$ python -q
>>> import numpy as np
>>> from numpy import linalg as LA
>>> np.set_printoptions(suppress=True, linewidth=100)
>>> K = np.load("out1.npy")
>>> K
array([[ 1.  , -0.36,  0.94],
       [ 0.  ,  0.  ,  0.  ],
       [ 0.76, -0.1 ,  0.42],
       [ 0.96, -0.2 ,  0.72],
       [-1.  ,  0.41, -0.96],
       [ 1.  , -0.4 ,  0.96],
       [-0.2 ,  0.02, -0.09],
       [-0.89,  0.14, -0.56],
       [ 0.54, -0.06,  0.26],
       [-0.96,  0.2 , -0.72],
       [-0.54,  0.06, -0.26],
       [-0.96,  0.2 , -0.72],
       [ 0.98, -0.24,  0.79],
       [-0.89,  0.14, -0.56],
       [ 0.2 , -0.02,  0.09]])
>>> vec = np.array([1, 2, 0])
>>> np.round(K @ vec, 2)
array([ 0.28,  0.  ,  0.56,  0.56, -0.18,  0.2 , -0.16, -0.61,  0.42, -0.56, -0.42, -0.56,  0.5 ,
       -0.61,  0.16])
>>> D = LA.norm(K[:, None] - K[None], axis=-1)
>>> np.flatnonzero(D[13] < D.mean() / 2)
array([ 4,  7,  9, 10, 11, 13])
>>> D.shape
(15, 15)
>>> np.round(LA.norm(K, axis=1), 2)
array([1.42, 0.  , 0.87, 1.22, 1.45, 1.44, 0.22, 1.06, 0.6 , 1.22, 0.6 , 1.22, 1.28, 1.06, 0.22])
>>> (D + 1e9 * np.eye(15)).round(6).argmin(axis=1)
array([ 5,  6,  8, 12,  9,  0,  1, 13,  2, 11,  6,  9,  3,  7,  1])
>>> np.unravel_index(D.round(6).argmax(), D.shape)
(np.int64(4), np.int64(5))
>>> np.round(LA.norm(K - K.mean(axis=0), axis=1), 2)
array([1.4 , 0.02, 0.86, 1.2 , 1.46, 1.43, 0.23, 1.07, 0.59, 1.23, 0.61, 1.23, 1.27, 1.07, 0.21])
>>> Y = np.c_[K[:, :1] @ np.array([[2]]), np.array([2, 0, -7, -1, 0, -4, 4, -7, 2, -4, -1, 7, 3, 5, 7])]
>>> Y
array([[ 2.  ,  2.  ],
       [ 0.  ,  0.  ],
       [ 1.52, -7.  ],
       [ 1.92, -1.  ],
       [-2.  ,  0.  ],
       [ 2.  , -4.  ],
       [-0.4 ,  4.  ],
       [-1.78, -7.  ],
       [ 1.08,  2.  ],
       [-1.92, -4.  ],
       [-1.08, -1.  ],
       [-1.92,  7.  ],
       [ 1.96,  3.  ],
       [-1.78,  5.  ],
       [ 0.4 ,  7.  ]])
>>> LA.matrix_rank(Y)
np.int64(2)
>>> np.round(LA.lstsq(K, Y[:, 0])[0], 2) + 0
array([2., 0., 0.])
>>> rng = np.random.default_rng(218864)
>>> lab = rng.integers(0, 3, 3)
>>> F = np.array([[0, -1, 1], [1, -3, 3], [3, 3, -2]]) * (lab[:, None] == lab)
>>> F
array([[ 0,  0,  1],
       [ 0, -3,  0],
       [ 3,  0, -2]])
>>> hat = np.triu(np.array([[1, 0, 0], [1, 0, 1], [2, 2, 1]]), 1) + np.eye(3)
>>> Y = hat @ F @ LA.inv(hat)
>>> hat @ F - F @ hat
array([[0., 0., 0.],
       [3., 0., 1.],
       [0., 0., 0.]])
>>> round(float(LA.det(Y)), 2)
9.0
>>> Y
array([[ 0.,  0.,  1.],
       [ 3., -3.,  1.],
       [ 3.,  0., -2.]])
>>> J = np.load("case1.npy")
>>> J
array([[7.1, 6. , 7. ],
       [2. , 9.1, 0. ],
       [7. , 6. , 7.1]])
>>> (J - J.T) / 2
array([[ 0.,  2.,  0.],
       [-2.,  0., -3.],
       [ 0.,  3.,  0.]])
>>> round(LA.det(J), 2)
np.float64(11.63)
>>> np.round(np.sort(np.abs(LA.eigvals(J))), 2)
array([ 0.1 ,  7.33, 15.87])
>>> np.allclose(J, J.T)
False
>>> np.allclose(J @ J.T, J.T @ J)
False
>>> round(float(np.trace(J)), 2)
23.3
>>> np.round(np.abs(LA.svd(J)[2][-1]), 2)
array([0.76, 0.17, 0.62])
>>> np.argsort(-LA.norm(J, axis=0).round(6), kind="stable")[:3]
array([1, 0, 2])
>>> Uu, sv, Vt = LA.svd(J)
>>> sv.round(2)
array([17.68,  6.71,  0.1 ])
>>> np.argmax(sv[:-1] / (sv[1:] + 1e-6)) + 1
np.int64(2)
>>> Y = Uu[:, :2] @ np.diag(sv[:2]) @ Vt[:2]
>>> np.round(np.abs(J - Y).max(), 2)
np.float64(0.05)
>>> LA.matrix_rank(Y)
np.int64(2)
>>> np.round(LA.norm(J - Y) / LA.norm(J), 2)
np.float64(0.01)
>>> round(LA.norm(J - Y, 2), 2), round(sv[2], 2)
(np.float64(0.1), np.float64(0.1))
>>> LA.matrix_rank(J, rtol=0.05)
np.int64(2)
